$ ipython --no-banner

In [1]: import numpy as np

In [2]: np.set_printoptions(precision=2, suppress=True, linewidth=120, floatmode="fixed")

In [3]: arr = np.loadtxt("mat.csv", delimiter=",")

In [4]: arr
Out[4]: 
array([[-0.50, -1.20,  0.30, -0.60,  0.50, -2.17,  1.30],
       [ 0.00, -1.90, -0.70, -1.00,  0.70,  0.28, -0.60],
       [ 0.00, -0.20, -1.60, -1.80, -0.40,  0.26,  0.10],
       [-1.40,  0.40,  0.70, -1.20,  0.40, -5.21,  0.00],
       [-1.60, -1.60, -1.50,  1.30, -0.90, -6.80, -1.40],
       [ 1.40,  1.10,  0.40,  0.70,  1.20,  6.26, -0.30],
       [-0.50,  0.10,  0.60,  0.90, -1.30, -2.16,  0.30],
       [-0.30, -0.40,  1.20,  2.40,  0.90, -1.09, -0.10],
       [ 0.50, -0.20,  0.40,  0.80, -0.80,  2.32, -2.80],
       [ 1.10,  0.20,  1.50,  1.50,  0.30,  4.68, -0.50],
       [-1.40,  1.00,  1.70, -2.10, -0.10, -5.84,  0.10],
       [-0.30, -0.90,  1.70, -0.80, -0.70, -1.16, -0.40],
       [-1.40, -1.10,  0.20,  0.40,  1.80, -5.43,  0.50],
       [ 0.50,  0.40, -1.20,  0.40,  0.70,  1.91,  0.10],
       [ 2.30,  0.00,  0.20, -1.20, -1.00,  9.68, -1.60],
       [-1.30,  0.80, -1.10,  0.80,  0.60, -5.25,  0.60],
       [ 0.40,  0.40,  0.20,  0.60,  0.60,  1.41, -0.80],
       [-1.80,  1.00, -1.50, -0.10,  1.20, -6.68,  0.50],
       [-0.80,  0.50, -1.70, -0.20,  1.20, -3.26, -1.80],
       [-0.20, -0.70, -0.30, -0.70,  0.00, -0.95, -1.00],
       [ 0.10, -1.20,  2.10,  0.90, -0.80,  0.99,  0.80],
       [-1.30,  0.40, -1.60,  1.20, -0.20, -5.49, -1.30],
       [ 1.90,  0.90, -0.30,  1.00, -0.30,  7.36, -0.40],
       [-0.30, -0.40, -0.60, -1.20,  0.50, -1.14,  1.30],
       [-1.00,  0.20, -1.10,  0.40,  1.10, -4.04, -0.30],
       [-0.10, -0.50,  0.00, -1.40,  1.60, -0.43, -0.30],
       [-0.50,  0.10,  1.10,  0.20, -0.60, -1.51,  0.10],
       [-0.70, -0.20, -1.10,  0.90,  0.90, -2.99,  0.00],
       [-0.20,  0.10,  0.00,  1.10,  0.90, -1.33,  0.50],
       [ 0.20, -1.30,  0.40,  0.70,  0.00,  0.94,  0.80],
       [ 1.30,  1.40,  0.20,  0.40, -0.70,  5.14,  1.10],
       [ 1.00, -1.40, -0.50,  0.60,  0.30,  3.36,  0.40],
       [-0.70, -1.20, -0.10, -1.00,  0.60, -2.96,  0.10],
       [ 0.20,  1.30, -1.50, -2.10,  0.60,  0.57, -1.70],
       [ 0.80, -0.60, -0.80, -0.10, -0.80,  3.13, -0.10],
       [-0.90,  0.10,  1.10,  0.10,  1.40, -4.16, -0.30],
       [ 1.00, -0.20,  0.00,  0.20, -1.80,  4.42,  2.70],
       [-1.00,  0.50, -0.50,  0.20, -1.40, -3.67, -0.40],
       [-1.70, -1.50, -0.20, -0.10, -0.20, -6.46,  0.90],
       [ 0.20,  0.00, -0.50, -0.40,  1.30,  0.61, -2.30],
       [ 1.20,  1.20,  0.70,  1.10, -1.60,  4.67, -0.50],
       [ 1.20, -0.50, -0.80,  0.40,  0.30,  4.96,  0.30]])

In [5]: # column 5 is much longer than the rest

In [6]: u = np.array([-1, 1])

In [7]: print(np.correlate(arr[40], arr[7], "full"))
[-0.12 -1.43 -0.30  3.09  3.91  4.91 -3.84  1.59  8.19  4.71 -1.99 -1.20  0.15]

In [8]: np.polyval(u, arr[40])
Out[8]: array([-0.20, -0.20,  0.30, -0.10,  2.60, -3.67,  1.50])

In [9]: np.cross(arr[40, :3], arr[7, :3])
Out[9]: array([ 1.72, -1.65, -0.12])

In [10]: print(np.convolve(arr[40], u))
[-1.20  0.00  0.50 -0.40  2.70 -6.27  5.17 -0.50]

In [11]: Xs = arr - arr.mean(axis=0)

In [12]: Uu, sigma, VT = np.linalg.svd(Xs, full_matrices=False)

In [13]: print(round((sigma ** 2).sum() ** 2 / (sigma ** 4).sum(), 2))
1.54

In [14]: sigma
Out[14]: array([27.43,  7.46,  6.41,  5.76,  5.36,  5.26,  0.47])

In [15]: print(np.abs(Uu[:, 0]).argmax())
14

In [16]: print(np.abs(VT[0]).argmax())
5

In [17]: np.round(np.abs(VT[-1]), 2) + 0
Out[17]: array([0.97, 0.00, 0.01, 0.01, 0.01, 0.24, 0.01])

In [18]: np.round(Xs.mean(axis=0), 2) + 0
Out[18]: array([0.00, 0.00, 0.00, 0.00, 0.00, 0.00, 0.00])

In [19]: print(np.searchsorted(np.cumsum(sigma ** 2) / (sigma ** 2).sum(), 0.9) + 1)
3

In [20]: np.round(sigma ** 2 / (sigma ** 2).sum(), 2) + 0
Out[20]: array([0.80, 0.06, 0.04, 0.04, 0.03, 0.03, 0.00])

In [21]: VT[0] * np.sign(VT[0, np.abs(VT[0]).argmax()])
Out[21]: array([ 0.24,  0.03,  0.04,  0.03, -0.07,  0.97, -0.01])

In [22]: C = arr[[16, 18]].astype(float)

In [23]: for _ in range(5):
    ...:     lab = np.linalg.norm(arr[:, None] - C, axis=-1).argmin(axis=1)
    ...:     C = np.array([arr[lab == j].mean(axis=0) for j in range(2)])
    ...: 

In [24]: print(lab)
[1 0 0 1 1 0 1 1 0 0 1 1 1 0 0 1 0 1 1 1 0 1 0 1 1 1 1 1 1 0 0 0 1 0 0 1 0 1 1 0 0 0]

In [25]: print(C[1] - C[0])
[-1.67 -0.16 -0.02 -0.12  0.47 -6.80  0.23]

In [26]: np.bincount(lab)
Out[26]: array([19, 23])
